% python3 -q
>>> import numpy as np
>>> import numpy.linalg as la
>>> np.set_printoptions(precision=2, suppress=True, linewidth=140, sign=" ")
>>> m1 = np.minimum.outer(np.arange(1, 5), np.arange(1, 5)) * 3
>>> print(m1)
[[  3   3   3   3]
 [  3   6   6   6]
 [  3   6   9   9]
 [  3   6   9  12]]
>>> x = np.array([0, -1, 0, -2])
>>> y = m1 @ x
>>> y
array([ -9, -18, -24, -30])
>>> la.solve(m1, y)
array([ 0., -1.,  0., -2.])
>>> print(la.solve(m1.T, m1[3]))
[ 0.  0.  0.  1.]
>>> la.solve(m1, m1[:, 2])
array([ 0.,  0.,  1.,  0.])
>>> la.solve(m1, y + m1[:, 1])
array([ 0.,  0.,  0., -2.])
>>> t = np.radians(60)
>>> R = np.eye(4)
>>> R[0, 0] = R[1, 1] = np.cos(t)
>>> R[0, 1], R[1, 0] = -np.sin(t), np.sin(t)
>>> print(R)
[[ 0.5  -0.87  0.    0.  ]
 [ 0.87  0.5   0.    0.  ]
 [ 0.    0.    1.    0.  ]
 [ 0.    0.    0.    1.  ]]
>>> other = m1 @ R.T
>>> np.allclose(la.norm(m1, axis=1), la.norm(other, axis=1))
True
>>> other
array([[-1.1,  4.1,  3. ,  3. ],
       [-3.7,  5.6,  6. ,  6. ],
       [-3.7,  5.6,  9. ,  9. ],
       [-3.7,  5.6,  9. , 12. ]])
>>> la.svd(m1, compute_uv=False), la.svd(other, compute_uv=False)
(array([ 24.87,   3.  ,   1.28,   0.85]), array([ 24.87,   3.  ,   1.28,   0.85]))
>>> round(float(la.det(R)), 2), np.trace(R)
(1.0, np.float64(3.0))
>>> np.round(la.det(m1[::-1]), 2)
np.float64(81.0)
>>> np.einsum("ii->", m1)
np.int64(30)
>>> round(float(la.det(2 * m1)), 2), round(float(la.det(m1)), 2)
(1296.0, 81.0)
>>> w, V = la.eig(m1)
>>> round(float(np.prod(w)), 2)
81.0
